$ python -q
>>> import numpy as np
>>> np.set_printoptions(precision=3, suppress=True, linewidth=120)
>>> tidy = lambda a: np.round(a, 3) + 0
>>> m1 = np.loadtxt("w.csv", delimiter=",")
>>> m1
array([[ 0.,  0.,  0.,  0.,  0.,  0.,  0.,  0.,  0.,  5.],
       [ 0.,  0.,  0., -4.,  0.,  0.,  0.,  0.,  0.,  0.],
       [ 0.,  0.,  0.,  0., -5.,  0.,  0.,  0.,  0.,  0.],
       [ 0.,  0.,  0.,  0.,  0.,  0.,  0.,  0., -1.,  0.],
       [ 0.,  0.,  0.,  0.,  0.,  0.,  0.,  0.,  0.,  0.],
       [-5.,  0.,  0.,  0.,  0.,  0.,  0.,  0.,  0.,  0.],
       [ 0.,  0., -4.,  0.,  0.,  0.,  0.,  0.,  0.,  0.],
       [ 0.,  0.,  0.,  0.,  0.,  0.,  0.,  5.,  0.,  0.],
       [ 0., -4.,  0.,  0.,  0.,  0.,  0.,  0.,  0.,  0.],
       [ 0.,  0.,  0.,  0.,  0.,  0.,  5.,  0.,  0.,  0.]])
>>> Uu, sigma, Vh = np.linalg.svd(m1)
>>> evecs = Vh[:(sigma > 1e-8).sum()]
>>> rng = np.random.default_rng(273)
>>> vec = m1[1] + -1 * m1[0] + rng.integers(2) * np.eye(10)[5]
>>> vec
array([ 0.,  0.,  0., -4.,  0.,  0.,  0.,  0.,  0., -5.])
>>> np.diag(evecs.T @ evecs)
array([1., 1., 1., 1., 1., 0., 1., 1., 1., 1.])
>>> tidy(np.linalg.norm(vec - evecs.T @ evecs @ vec))
np.float64(0.0)
>>> np.linalg.matrix_rank(np.vstack([m1, vec]))
np.int64(9)
>>> idx = rng.permutation(10)
>>> idx
array([8, 3, 9, 5, 2, 6, 4, 7, 0, 1])
>>> other = m1[idx][:, idx]
>>> np.diag(other)
array([0., 0., 0., 0., 0., 0., 0., 5., 0., 0.])
>>> np.trace(other)
np.float64(5.0)
>>> rk = np.linalg.matrix_rank(m1)
>>> rk
np.int64(9)
>>> null = np.linalg.svd(m1)[2][rk:].T
>>> null.shape
(10, 1)
>>> [int(np.linalg.matrix_rank(m1[:i])) for i in range(1, len(m1) + 1)]
[1, 2, 3, 4, 4, 5, 6, 7, 8, 9]
>>> null[:, 0] / null[np.abs(null[:, 0]).round(6).argmax(), 0]
array([0., 0., 0., 0., 0., 1., 0., 0., 0., 0.])
>>> [int(np.linalg.matrix_rank(np.delete(m1, i, axis=0))) for i in range(10)]
[8, 8, 8, 8, 9, 8, 8, 8, 8, 8]
>>> np.linalg.matrix_rank(m1.T @ m1), np.linalg.matrix_rank(m1 @ m1.T)
(np.int64(9), np.int64(9))
>>> Uu, sigma, Vh = np.linalg.svd(m1)
>>> sigma
array([ 5.,  5.,  5.,  5.,  5.,  4.,  4.,  4.,  1., -0.])
>>> np.argmax(sigma[:-1] / (sigma[1:] + 1e-6)) + 1
np.int64(9)
>>> other = Uu[:, :9] @ np.diag(sigma[:9]) @ Vh[:9]
>>> np.linalg.matrix_rank(other)
np.int64(9)
>>> np.linalg.matrix_rank(m1, rtol=0.05)
np.int64(9)
>>> tidy(np.linalg.norm(m1 - other, 2)), sigma[9]
(np.float64(0.0), np.float64(-0.0))
>>> tidy(np.linalg.norm(m1 - other) / np.linalg.norm(m1))
np.float64(0.0)
>>> tidy(np.linalg.det(m1))
np.float64(0.0)
>>> np.allclose(m1, m1.T)
False
>>> feats = np.loadtxt("out14.csv", delimiter=",")
>>> feats
array([[-2.012,  2.078, -1.129,  1.942, -0.698,  2.131],
       [-2.008,  2.155, -1.005,  2.   , -1.139,  2.028],
       [-2.024,  1.915, -0.926,  1.88 , -0.931,  2.074],
       [-2.094,  1.942, -1.037,  1.861, -1.046,  1.849],
       [-1.974,  2.064, -0.992,  2.016, -0.965,  2.047],
       [-1.835,  2.215, -0.999,  1.9  , -1.03 ,  2.147],
       [-1.962,  2.005, -1.007,  2.147, -1.133,  2.005],
       [-2.291,  2.222, -1.144,  1.836, -1.146,  2.045],
       [-2.105,  2.133, -0.935,  2.111, -0.947,  1.993],
       [ 1.9  , -1.194,  0.03 , -2.096,  2.102,  0.904],
       [ 2.217, -0.984, -0.023, -1.935,  1.909,  0.982],
       [ 2.057, -1.067, -0.047, -2.101,  2.208,  0.923],
       [ 2.046, -1.02 , -0.034, -1.911,  2.077,  0.896],
       [ 1.965, -1.022, -0.014, -1.959,  1.928,  1.06 ],
       [ 2.177, -0.97 , -0.072, -1.966,  2.066,  1.053],
       [ 2.014, -0.937,  0.092, -2.124,  1.981,  0.992],
       [ 2.025, -1.023,  0.095, -1.947,  1.923,  1.233],
       [ 2.051, -1.016, -0.021, -2.144,  2.106,  1.102],
       [ 1.049,  2.061,  1.92 ,  1.975, -1.903,  1.099],
       [ 0.974,  2.108,  2.076,  1.802, -1.955,  0.987],
       [ 1.08 ,  1.854,  1.998,  2.122, -1.804,  0.939],
       [ 1.002,  1.902,  1.958,  2.2  , -1.994,  1.038],
       [ 1.18 ,  1.922,  2.107,  2.11 , -1.797,  0.826],
       [ 0.887,  2.043,  1.878,  1.791, -1.991,  1.138],
       [ 1.143,  1.924,  2.049,  1.891, -1.895,  0.966],
       [ 0.937,  2.013,  1.844,  2.021, -1.989,  0.737],
       [ 0.759,  2.034,  1.972,  2.069, -1.966,  0.992]])
>>> cen = feats - feats.mean(axis=0)
>>> evecs = np.linalg.svd(cen)[2][:3]
>>> other = cen - cen @ evecs.T @ evecs
>>> np.linalg.norm(other, axis=1).round(6).argmax()
np.int64(25)
>>> tidy(np.diag(evecs.T @ evecs))
array([0.552, 0.38 , 0.482, 0.902, 0.479, 0.205])
>>> tidy((cen @ evecs.T).std(axis=0))
array([3.165, 1.814, 0.123])
>>> tidy(other.std(axis=0))
array([0.061, 0.059, 0.054, 0.033, 0.054, 0.088])
>>> tidy(np.linalg.norm(other) / np.linalg.norm(cen))
np.float64(0.041)
>>> C = feats[[5, 6]].astype(float)
>>> for _ in range(7):
...     idx = np.linalg.norm(feats[:, None] - C, axis=-1).argmin(axis=1)
...     C = np.array([feats[idx == j].mean(axis=0) for j in range(2)])
... 
>>> idx
array([1, 1, 1, 1, 1, 1, 1, 1, 1, 0, 0, 0, 0, 0, 0, 0, 0, 0, 0, 0, 0, 0, 0, 0, 0, 0, 0])
>>> np.bincount(idx)
array([18,  9])
>>> X = np.load("m.npy")
>>> X
array([[-1.871,  0.816,  1.728,  0.735,  1.807,  3.084,  2.128],
       [-0.672, -1.628,  2.278, -0.313,  2.03 ,  1.38 ,  3.254],
       [-0.875,  3.137,  2.3  , -1.802, -1.719,  0.376, -1.661],
       [ 3.254,  0.818, -2.732, -0.692, -0.468, -0.724,  2.249],
       [ 1.345, -0.702,  3.458, -1.191,  0.343, -1.275,  2.753],
       [ 0.63 ,  2.57 ,  0.026,  1.916,  1.169, -3.202,  1.645],
       [-1.001,  1.944,  3.187, -2.123,  0.608,  0.478,  2.227],
       [ 1.836,  2.129, -0.386, -0.844,  0.991,  1.052,  3.761],
       [-0.437,  3.362,  0.993, -0.801,  2.329, -1.583,  1.987],
       [ 3.578,  0.242,  0.995,  1.405,  0.244, -0.804, -2.91 ],
       [-2.172,  0.683, -0.417,  2.419, -3.154,  1.291,  1.475],
       [-3.643, -1.72 ,  1.277, -0.889, -0.782,  0.142, -2.391],
       [-3.609, -0.507,  2.138,  2.6  , -0.019, -0.423,  0.448],
       [-0.968, -1.933,  0.539, -0.48 ,  3.923,  1.021, -1.837],
       [ 2.221,  1.416,  1.368, -2.034,  1.658, -2.554,  1.668],
       [ 2.399, -3.341, -0.229, -0.787, -1.66 ,  1.668, -1.369],
       [-1.935,  0.55 , -2.434,  3.573, -0.193,  1.45 , -0.36 ],
       [ 3.113,  0.077,  1.928, -2.377, -2.309, -0.77 ,  0.094]])
>>> idx = rng.permutation(7)
>>> other = X[:, idx] * rng.choice([-1, 1], 7)
>>> other
array([[-1.728,  0.816,  3.084, -1.871, -0.735, -2.128,  1.807],
       [-2.278, -1.628,  1.38 , -0.672,  0.313, -3.254,  2.03 ],
       [-2.3  ,  3.137,  0.376, -0.875,  1.802,  1.661, -1.719],
       [ 2.732,  0.818, -0.724,  3.254,  0.692, -2.249, -0.468],
       [-3.458, -0.702, -1.275,  1.345,  1.191, -2.753,  0.343],
       [-0.026,  2.57 , -3.202,  0.63 , -1.916, -1.645,  1.169],
       [-3.187,  1.944,  0.478, -1.001,  2.123, -2.227,  0.608],
       [ 0.386,  2.129,  1.052,  1.836,  0.844, -3.761,  0.991],
       [-0.993,  3.362, -1.583, -0.437,  0.801, -1.987,  2.329],
       [-0.995,  0.242, -0.804,  3.578, -1.405,  2.91 ,  0.244],
       [ 0.417,  0.683,  1.291, -2.172, -2.419, -1.475, -3.154],
       [-1.277, -1.72 ,  0.142, -3.643,  0.889,  2.391, -0.782],
       [-2.138, -0.507, -0.423, -3.609, -2.6  , -0.448, -0.019],
       [-0.539, -1.933,  1.021, -0.968,  0.48 ,  1.837,  3.923],
       [-1.368,  1.416, -2.554,  2.221,  2.034, -1.668,  1.658],
       [ 0.229, -3.341,  1.668,  2.399,  0.787,  1.369, -1.66 ],
       [ 2.434,  0.55 ,  1.45 , -1.935, -3.573,  0.36 , -0.193],
       [-1.928,  0.077, -0.77 ,  3.113,  2.377, -0.094, -2.309]])
>>> Uu, _, Vh = np.linalg.svd(X.T @ other)
>>> tidy(Uu @ Vh)
array([[ 0.,  0.,  0.,  1.,  0.,  0.,  0.],
       [ 0.,  1.,  0.,  0.,  0.,  0.,  0.],
       [-1.,  0.,  0.,  0.,  0.,  0.,  0.],
       [ 0.,  0.,  0.,  0., -1.,  0.,  0.],
       [ 0.,  0.,  0.,  0.,  0.,  0.,  1.],
       [ 0.,  0.,  1.,  0.,  0.,  0.,  0.],
       [ 0.,  0.,  0.,  0.,  0., -1.,  0.]])
